% python3 -q
>>> import numpy as np
>>> np.set_printoptions(suppress=True, linewidth=120)
>>> m1 = np.loadtxt("m.csv", delimiter=",")
>>> m1
array([[ 0.544,  0.741,  0.407,  1.517, -1.579,  0.196, -0.541, -1.42 , -0.114,  0.12 , -1.149,  0.746,  3.323,
         0.436,  1.043],
       [ 0.741,  2.861,  1.005,  0.888, -1.369, -0.734,  0.95 , -1.321, -1.856, -0.399,  3.162,  0.824,  0.691,
        -0.106,  0.978],
       [ 0.407,  1.005,  1.75 ,  0.879, -1.814,  0.952, -2.653,  1.424,  1.151,  0.03 ,  1.626, -1.398, -0.453,
        -1.881,  0.263],
       [ 1.517,  0.888,  0.879, -1.156, -1.03 , -1.894,  3.61 ,  3.12 ,  0.522, -0.118, -1.606,  0.155,  1.46 ,
         1.943,  1.511],
       [-1.579, -1.369, -1.814, -1.03 , -2.979, -0.664,  0.874, -1.649,  1.361,  0.009,  1.012, -1.463, -1.188,
         0.077,  0.517],
       [ 0.196, -0.734,  0.952, -1.894, -0.664,  1.707,  1.239, -1.689,  0.94 , -0.257, -1.196, -0.255,  2.09 ,
        -1.352, -0.741],
       [-0.541,  0.95 , -2.653,  3.61 ,  0.874,  1.239,  2.267, -2.345,  0.509, -1.76 , -0.066, -1.56 , -1.613,
         2.7  , -1.073],
       [-1.42 , -1.321,  1.424,  3.12 , -1.649, -1.689, -2.345,  1.018, -1.249, -3.968, -1.966, -0.944, -0.594,
         0.674, -0.705],
       [-0.114, -1.856,  1.151,  0.522,  1.361,  0.94 ,  0.509, -1.249,  4.231,  0.014, -0.838,  0.164, -0.132,
         1.431,  1.381],
       [ 0.12 , -0.399,  0.03 , -0.118,  0.009, -0.257, -1.76 , -3.968,  0.014,  0.891,  0.706, -0.319,  0.909,
         1.063, -1.971],
       [-1.149,  3.162,  1.626, -1.606,  1.012, -1.196, -0.066, -1.966, -0.838,  0.706,  1.155, -1.018, -0.365,
        -0.069, -0.118],
       [ 0.746,  0.824, -1.398,  0.155, -1.463, -0.255, -1.56 , -0.944,  0.164, -0.319, -1.018,  4.835, -1.882,
         0.735, -1.32 ],
       [ 3.323,  0.691, -0.453,  1.46 , -1.188,  2.09 , -1.613, -0.594, -0.132,  0.909, -0.365, -1.882, -1.989,
         1.332, -0.508],
       [ 0.436, -0.106, -1.881,  1.943,  0.077, -1.352,  2.7  ,  0.674,  1.431,  1.063, -0.069,  0.735,  1.332,
        -3.396, -1.135],
       [ 1.043,  0.978,  0.263,  1.511,  0.517, -0.741, -1.073, -0.705,  1.381, -1.971, -0.118, -1.32 , -0.508,
        -1.135,  3.26 ]])
>>> # symmetric
>>> rng = np.random.default_rng(34)
>>> z = rng.permutation(15)
>>> out = m1[:, z] * rng.choice([-1, 1], 15)
>>> out
array([[-0.196,  0.407, -1.42 ,  1.043, -0.12 ,  1.517, -1.149,  0.544, -0.436, -0.114, -0.741, -3.323,  0.746,
        -0.541,  1.579],
       [ 0.734,  1.005, -1.321,  0.978,  0.399,  0.888,  3.162,  0.741,  0.106, -1.856, -2.861, -0.691,  0.824,
         0.95 ,  1.369],
       [-0.952,  1.75 ,  1.424,  0.263, -0.03 ,  0.879,  1.626,  0.407,  1.881,  1.151, -1.005,  0.453, -1.398,
        -2.653,  1.814],
       [ 1.894,  0.879,  3.12 ,  1.511,  0.118, -1.156, -1.606,  1.517, -1.943,  0.522, -0.888, -1.46 ,  0.155,
         3.61 ,  1.03 ],
       [ 0.664, -1.814, -1.649,  0.517, -0.009, -1.03 ,  1.012, -1.579, -0.077,  1.361,  1.369,  1.188, -1.463,
         0.874,  2.979],
       [-1.707,  0.952, -1.689, -0.741,  0.257, -1.894, -1.196,  0.196,  1.352,  0.94 ,  0.734, -2.09 , -0.255,
         1.239,  0.664],
       [-1.239, -2.653, -2.345, -1.073,  1.76 ,  3.61 , -0.066, -0.541, -2.7  ,  0.509, -0.95 ,  1.613, -1.56 ,
         2.267, -0.874],
       [ 1.689,  1.424,  1.018, -0.705,  3.968,  3.12 , -1.966, -1.42 , -0.674, -1.249,  1.321,  0.594, -0.944,
        -2.345,  1.649],
       [-0.94 ,  1.151, -1.249,  1.381, -0.014,  0.522, -0.838, -0.114, -1.431,  4.231,  1.856,  0.132,  0.164,
         0.509, -1.361],
       [ 0.257,  0.03 , -3.968, -1.971, -0.891, -0.118,  0.706,  0.12 , -1.063,  0.014,  0.399, -0.909, -0.319,
        -1.76 , -0.009],
       [ 1.196,  1.626, -1.966, -0.118, -0.706, -1.606,  1.155, -1.149,  0.069, -0.838, -3.162,  0.365, -1.018,
        -0.066, -1.012],
       [ 0.255, -1.398, -0.944, -1.32 ,  0.319,  0.155, -1.018,  0.746, -0.735,  0.164, -0.824,  1.882,  4.835,
        -1.56 ,  1.463],
       [-2.09 , -0.453, -0.594, -0.508, -0.909,  1.46 , -0.365,  3.323, -1.332, -0.132, -0.691,  1.989, -1.882,
        -1.613,  1.188],
       [ 1.352, -1.881,  0.674, -1.135, -1.063,  1.943, -0.069,  0.436,  3.396,  1.431,  0.106, -1.332,  0.735,
         2.7  , -0.077],
       [ 0.741,  0.263, -0.705,  3.26 ,  1.971,  1.511, -0.118,  1.043,  1.135,  1.381, -0.978,  0.508, -1.32 ,
        -1.073, -0.517]])
>>> left, _, Vt = np.linalg.svd(m1.T @ out)
>>> z
array([ 5,  2,  7, 14,  9,  3, 10,  0, 13,  8,  1, 12, 11,  6,  4])
>>> out = np.linalg.inv(m1)
>>> round(float(np.linalg.cond(m1)), 3)
9.0
>>> np.allclose(out, m1.T)
False
>>> round(float(np.linalg.det(m1) * np.linalg.det(out)), 3)
1.0
>>> round(np.linalg.slogdet(m1)[0], 3)
np.float64(-1.0)
>>> round(float(np.linalg.norm(m1, 2)), 3)
9.0
>>> np.round(m1[13] @ m1[5], 3)
np.float64(3.724)
>>> round(float(np.linalg.norm(m1, 1)), 3), round(float(np.linalg.norm(m1, np.inf)), 3)
(24.086, 24.086)
>>> np.round(np.linalg.norm(m1, "nuc"), 3)
np.float64(79.0)
>>> round(np.linalg.norm(m1[13] - m1[5]), 3)
np.float64(7.069)
>>> evals, evecs = np.linalg.eigh(m1)
>>> evals.round(3)
array([-9.   , -6.   , -6.   , -5.001, -3.   , -1.999, -1.   ,  2.999,  3.   ,  5.   ,  6.   ,  6.999,  7.   ,  7.999,
        8.   ])
>>> (evals > 1e-8).sum(), (evals < -1e-8).sum()
(np.int64(8), np.int64(7))
>>> t = np.radians(62)
>>> R = np.eye(15)
>>> R[10, 10] = R[0, 0] = np.cos(t)
>>> R[10, 0], R[0, 10] = -np.sin(t), np.sin(t)
>>> out = m1 @ R.T
>>> np.round(np.linalg.svd(m1, compute_uv=False), 3), np.round(np.linalg.svd(out, compute_uv=False), 3)
(array([9.   , 8.   , 7.999, 7.   , 6.999, 6.   , 6.   , 6.   , 5.001, 5.   , 3.   , 3.   , 2.999, 1.999, 1.   ]), array([9.   , 8.   , 7.999, 7.   , 6.999, 6.   , 6.   , 6.   , 5.001, 5.   , 3.   , 3.   , 2.999, 1.999, 1.   ]))
>>> round(float(np.linalg.det(R)), 3), round(np.trace(R), 3)
(1.0, np.float64(13.939))
>>> A = np.load("arr.npy")
>>> A
array([[-0.5,  1. , -0.2],
       [-3.6,  0.2, -1.9],
       [ 0.5,  0. , -0.8],
       [ 0.3, -2.1, -1.6],
       [ 0.3,  0.5,  2.3],
       [ 0.5,  0.1, -0.3],
       [ 0.5,  0.4,  0. ],
       [-0.7, -0.8,  0.1],
       [ 1.5, -0.1,  0.6],
       [ 0.1, -0.2, -1.3],
       [ 1.1,  1.5, -0.4],
       [-0.1,  1. ,  0.6],
       [ 1.2, -0.9,  1.5],
       [ 0.4, -0.1, -1.2],
       [ 0.7,  0.8,  1.7],
       [ 1.1, -1.2, -0.4],
       [-1.6, -0.9,  0. ],
       [ 0.8, -0.7, -0.4],
       [-0.3, -0.6,  2.4],
       [-0.5, -1.4, -1.6],
       [-0.3, -0.7, -0.2],
       [ 1.6,  2.1,  0.4],
       [ 0.1, -2.1, -2.9],
       [-6. , -1. ,  1. ],
       [-0.7, -0.3,  0.2],
       [-0.7, -1.4, -0.7],
       [ 0.1,  2.1,  1. ],
       [ 0.3, -0.1,  1. ],
       [-0.2, -0.9, -0.7],
       [-0.1,  0.2, -0.6],
       [-0.8,  0.7, -1.6],
       [ 1.8, -1.2,  0.2],
       [ 0. , -1. ,  0.1],
       [ 1.6,  1.5,  0. ],
       [-0.2,  2.2, -0.6],
       [ 0.1,  1.7,  0. ],
       [-0.1,  0.8, -0.9],
       [ 0.3,  0.5,  0.3],
       [ 0.9, -0.3, -1.5],
       [-1.7,  0.3,  1.3]])
>>> x = np.array([-2, 3, 0])
>>> rhs = A @ x
>>> np.round(np.linalg.pinv(A) @ A, 3) + 0
array([[1., 0., 0.],
       [0., 1., 0.],
       [0., 0., 1.]])
>>> rhs = rhs + 0.3 * rng.normal(size=40)
>>> rhs.round(3)
array([ 4.159,  7.498, -0.917, -7.005,  1.161, -0.966,  0.418, -0.992, -3.471, -0.487,  2.345,  3.437, -4.773, -0.952,
        0.854, -5.744,  0.801, -3.887, -1.036, -3.259, -1.645,  2.931, -6.824,  8.921,  0.614, -3.393,  5.98 , -0.838,
       -2.419,  1.021,  3.457, -6.99 , -2.763,  1.412,  6.775,  5.421,  2.52 ,  1.046, -2.996,  4.083])
>>> b, *_ = np.linalg.lstsq(A, rhs)
>>> np.round(A.T @ (rhs - A @ b), 3) + 0
array([0., 0., 0.])
>>> b.round(3)
array([-1.973,  3.002,  0.068])
